>>> import numpy as np
>>> from numpy import linalg as LA
>>> np.set_printoptions(suppress=True, linewidth=140)
>>> m1 = np.load("run3.npy")
>>> m1
array([[ -9.02, -61.02, -37.02, -29.01, -25.  ],
       [  4.01,  21.01,  32.01,   4.02,  15.01],
       [ -2.  ,   3.96,   6.99,   9.  ,   7.99],
       [-25.01, -38.04, -48.01, -39.99, -45.  ],
       [ 22.05,   7.99,   1.01,  37.  ,  25.02],
       [-33.02, -24.97, -30.99, -67.01, -57.  ],
       [ 49.02,  41.  ,  67.  ,  70.96,  77.  ],
       [ -3.01, -19.03,  16.  ,   0.  ,  12.01],
       [  7.99, -30.03,  32.01, -19.98,  12.02]])
>>> U, sv, Vh = LA.svd(m1, full_matrices=False)
>>> np.abs(U[:, 0]).round(6).argmax()
np.int64(6)
>>> np.round(np.cumsum(sv ** 2) / np.sum(sv ** 2), 2)
array([0.86, 0.94, 1.  , 1.  , 1.  ])
>>> np.round(Vh @ Vh.T, 2) + 0
array([[1., 0., 0., 0., 0.],
       [0., 1., 0., 0., 0.],
       [0., 0., 1., 0., 0.],
       [0., 0., 0., 1., 0.],
       [0., 0., 0., 0., 1.]])
>>> (sv > 1e-8).sum()
np.int64(5)
>>> vec = np.array([0, 0, -1, 0, -3])
>>> np.round(m1 @ np.ones(5), 2)
array([-161.07,   76.06,   25.94, -196.05,   93.07, -212.99,  304.98,    5.97,    2.01])
>>> m1 @ np.eye(5)[4]
array([-25.  ,  15.01,   7.99, -45.  ,  25.02, -57.  ,  77.  ,  12.01,  12.02])
>>> np.round(np.einsum("ij,j->i", m1, vec), 2)
array([ 112.02,  -77.04,  -30.96,  183.01,  -76.07,  201.99, -298.  ,  -52.03,  -68.07])
>>> C2 = m1.T @ m1
>>> (m1 @ m1.T).shape
(9, 9)
>>> LA.matrix_rank(C2)
np.int64(5)
>>> np.round(LA.svd(m1, compute_uv=False) ** 2, 2) + 0
array([45261.89,  3956.7 ,  2969.43,   194.81,     0.  ])
>>> np.round(np.diag(C2), 2)
array([ 4779.32,  9259.87, 11479.98, 13831.8 , 13031.86])
>>> U, sv, Vh = LA.svd(m1)
>>> sv.round(2)
array([212.75,  62.9 ,  54.49,  13.96,   0.02])
>>> np.argmax(sv[:-1] / (sv[1:] + 1e-6)) + 1
np.int64(4)
>>> M2 = U[:, :4] @ np.diag(sv[:4]) @ Vh[:4]
>>> M2.round(2) + 0
array([[ -9.02, -61.02, -37.02, -29.01, -25.  ],
       [  4.01,  21.01,  32.01,   4.02,  15.01],
       [ -2.  ,   3.96,   6.99,   9.  ,   7.99],
       [-25.01, -38.04, -48.01, -39.99, -45.  ],
       [ 22.05,   7.99,   1.01,  37.  ,  25.02],
       [-33.02, -24.97, -30.99, -67.01, -57.01],
       [ 49.02,  41.  ,  67.  ,  70.96,  76.99],
       [ -3.01, -19.03,  16.  ,   0.  ,  12.  ],
       [  7.99, -30.03,  32.01, -19.98,  12.03]])
>>> LA.matrix_rank(M2)
np.int64(4)
>>> np.round(LA.norm(m1 - M2) / LA.norm(m1), 2)
np.float64(0.0)
>>> round(float(LA.norm(m1 - M2, 2)), 2), round(float(sv[4]), 2)
(0.02, 0.02)
>>> A = np.load("a.npy")
>>> A
array([[  0.03,   0.13,  -1.31,   4.26,  -0.97],
       [  0.07,  -0.09, -14.51, -10.12,  -0.11],
       [  0.03,  -0.12,  -5.88,  -5.79,   0.86],
       [ -0.02,  -0.15,  -0.21,   0.78,  -0.89],
       [  0.  ,  -0.16, -32.93,  -5.28,   0.99],
       [  0.05,   0.18,  -4.77,  -3.55,  -0.53],
       [  0.03,   0.  , -11.75,  -0.36,   2.39],
       [  0.01,  -0.04,   5.01,   8.08,   0.97],
       [  0.03,   0.24, -15.19,   2.94,  -0.18],
       [  0.04,  -0.17,  11.79,   0.75,   0.65],
       [ -0.02,   0.09,   3.74,   6.15,   0.25],
       [ -0.02,  -0.01, -13.14,  -5.64,  -0.25],
       [ -0.06,  -0.15,  21.19,   0.97,   0.5 ],
       [ -0.03,   0.1 , -41.74,  -3.5 ,  -0.15],
       [ -0.08,  -0.3 , -17.13,  -3.09,   0.93],
       [  0.01,  -0.07, -10.78,  -0.42,  -0.39],
       [ -0.04,   0.08,  39.55,  -1.69,   0.41],
       [  0.  ,  -0.06,   3.5 ,   0.99,   0.03],
       [  0.01,   0.08,  16.86,   6.04,   1.44],
       [ -0.03,   0.16,  10.54,  -1.6 ,  -0.13],
       [  0.06,   0.35,   6.79,  -0.83,   0.07],
       [ -0.03,  -0.01, -25.36,   4.07,  -1.17],
       [  0.06,   0.06,  23.7 ,  -0.28,   0.43],
       [ -0.07,  -0.05, -16.59,   2.43,   0.93],
       [ -0.02,   0.05,  23.15,  -0.14,  -0.45],
       [  0.01,   0.06,   3.7 ,   5.04,  -1.83],
       [  0.03,   0.04,  11.21,  -2.05,  -1.16],
       [  0.  ,  -0.2 ,   0.31,   0.93,  -0.11],
       [  0.04,   0.13, -35.4 ,  -6.77,   0.24],
       [ -0.01,  -0.06,   1.89,   1.46,   1.61],
       [  0.01,  -0.06,   0.02,  -0.67,   1.42],
       [ -0.01,  -0.13, -26.24,  -0.34,  -0.56],
       [  0.  ,   0.04, -53.05,   1.09,   0.13],
       [ -0.03,   0.16,  28.37,   2.35,   0.1 ],
       [  0.04,   0.21, -25.5 ,   6.71,   1.11]])
>>> # column 2 dominates
>>> w1 = np.array([[0, 0, 0, 2],
...     [-1, 2, 1, -1],
...     [-2, 1, 0, -1],
...     [1, -1, -2, 2],
...     [0, -1, -1, 1]])
>>> coef = np.array([1, -1, 0, 1])
>>> act = np.maximum(A @ w1 + coef, 0)
>>> (act > 0).astype(int)
array([[1, 0, 0, 1],
       [1, 0, 1, 0],
       [1, 0, 1, 0],
       [1, 0, 0, 1],
       [1, 0, 1, 1],
       [1, 0, 1, 0],
       [1, 0, 0, 1],
       [0, 0, 0, 1],
       [1, 0, 0, 1],
       [0, 1, 0, 0],
       [0, 0, 0, 1],
       [1, 0, 1, 1],
       [0, 1, 0, 0],
       [1, 0, 1, 1],
       [1, 0, 1, 1],
       [1, 0, 1, 1],
       [0, 1, 1, 0],
       [0, 1, 0, 0],
       [0, 1, 0, 0],
       [0, 1, 1, 0],
       [0, 1, 1, 0],
       [1, 0, 0, 1],
       [0, 1, 1, 0],
       [1, 0, 0, 1],
       [0, 1, 1, 0],
       [0, 0, 0, 1],
       [0, 1, 1, 0],
       [1, 0, 0, 1],
       [1, 0, 1, 1],
       [0, 0, 0, 1],
       [1, 0, 0, 1],
       [1, 0, 1, 1],
       [1, 0, 0, 1],
       [0, 1, 0, 0],
       [1, 0, 0, 1]])
>>> LA.matrix_rank(act)
np.int64(4)
>>> cent = np.array([[4, 1, 4], [5, 2, 5], [3, 5, 0], [5, 0, 4]])
>>> w1 @ cent
array([[ 10,   0,   8],
       [  4,   8,   2],
       [ -8,   0,  -7],
       [  3, -11,   7],
       [ -3,  -7,  -1]])
